% python3 -q
>>> import numpy as np
>>> from numpy import linalg as LA
>>> np.set_printoptions(precision=3, suppress=True, linewidth=160)
>>> M = np.loadtxt("x.csv", delimiter=",")
>>> M
array([[-1.3,  1. ,  1.7,  0.5,  0.6, -0.5],
       [-1.4, -0.3, -1.6, -0.5,  0.2, -0.4],
       [ 1.6,  0.1,  0.2, -0.5,  2.5,  0.4],
       [ 0.9,  0.5,  0.3, -0.7,  1.3, -0.2],
       [ 0.3,  0.1, -0.2,  2.3, -0.1,  0.4],
       [-0.6, -2.3,  0.9, -1.7, -0.2, -1. ],
       [-1. ,  0.2,  1.5, -1.9, -1.3, -1.3],
       [ 0.8,  0.1, -0.5,  0.3,  0.1, -0.5],
       [ 0.1, -0.5,  1.3, -0.6, -2. , -1.1],
       [ 0.6,  0.6, -0.8, -0.7,  0.7, -1. ],
       [-0.9, -0.1, -1. , -1.5, -0.4,  1.1],
       [ 2.9, -0.4, -1.1,  0.1, -1.6, -0.9],
       [ 1.1,  0.9, -0.9,  0.2, -2.8,  1.3],
       [ 0.2,  0.9,  0.8, -0.1, -1.3,  0.1],
       [-0.2, -0.8,  0.4, -1.2,  2.5,  0.5],
       [-0.8, -1.2, -1.6, -0.2, -0.4,  0.6],
       [-0.7,  0.8, -1.8,  0.9,  0.9, -0.3],
       [ 0. ,  4. ,  6. , 42. , -6. , 12. ]])
>>> # column 3 dominates
>>> u = np.array([4, 5])
>>> np.cross(M[7, :3], M[12, :3])
array([0.36, 0.17, 0.61])
>>> rng = np.random.default_rng(27935)
>>> labels = rng.permutation(6)
>>> M2 = M[:, labels] * rng.choice([-1, 1], 6)
>>> M2
array([[ -1.7,  -0.5,   1. ,  -1.3,   0.6,  -0.5],
       [  1.6,  -0.4,  -0.3,  -1.4,   0.2,   0.5],
       [ -0.2,   0.4,   0.1,   1.6,   2.5,   0.5],
       [ -0.3,  -0.2,   0.5,   0.9,   1.3,   0.7],
       [  0.2,   0.4,   0.1,   0.3,  -0.1,  -2.3],
       [ -0.9,  -1. ,  -2.3,  -0.6,  -0.2,   1.7],
       [ -1.5,  -1.3,   0.2,  -1. ,  -1.3,   1.9],
       [  0.5,  -0.5,   0.1,   0.8,   0.1,  -0.3],
       [ -1.3,  -1.1,  -0.5,   0.1,  -2. ,   0.6],
       [  0.8,  -1. ,   0.6,   0.6,   0.7,   0.7],
       [  1. ,   1.1,  -0.1,  -0.9,  -0.4,   1.5],
       [  1.1,  -0.9,  -0.4,   2.9,  -1.6,  -0.1],
       [  0.9,   1.3,   0.9,   1.1,  -2.8,  -0.2],
       [ -0.8,   0.1,   0.9,   0.2,  -1.3,   0.1],
       [ -0.4,   0.5,  -0.8,  -0.2,   2.5,   1.2],
       [  1.6,   0.6,  -1.2,  -0.8,  -0.4,   0.2],
       [  1.8,  -0.3,   0.8,  -0.7,   0.9,  -0.9],
       [ -6. ,  12. ,   4. ,   0. ,  -6. , -42. ]])
>>> Uu, _, vt = LA.svd(M.T @ M2)
>>> labels
array([2, 5, 1, 0, 4, 3])
>>> Uu, sig, vt = LA.svd(M, full_matrices=False)
>>> Uu.shape, sig.shape, vt.shape
((18, 6), (6,), (6, 6))
>>> np.abs(Uu[:, 0]).round(6).argmax()
np.int64(17)
>>> sig
array([44.898,  5.851,  5.053,  4.347,  3.235,  2.794])
>>> np.round(Uu.T @ Uu, 3) + 0
array([[1., 0., 0., 0., 0., 0.],
       [0., 1., 0., 0., 0., 0.],
       [0., 0., 1., 0., 0., 0.],
       [0., 0., 0., 1., 0., 0.],
       [0., 0., 0., 0., 1., 0.],
       [0., 0., 0., 0., 0., 1.]])
>>> np.round(vt @ vt.T, 3) + 0
array([[1., 0., 0., 0., 0., 0.],
       [0., 1., 0., 0., 0., 0.],
       [0., 0., 1., 0., 0., 0.],
       [0., 0., 0., 1., 0., 0.],
       [0., 0., 0., 0., 1., 0.],
       [0., 0., 0., 0., 0., 1.]])
>>> np.abs(vt[0])
array([0.002, 0.092, 0.132, 0.94 , 0.135, 0.269])
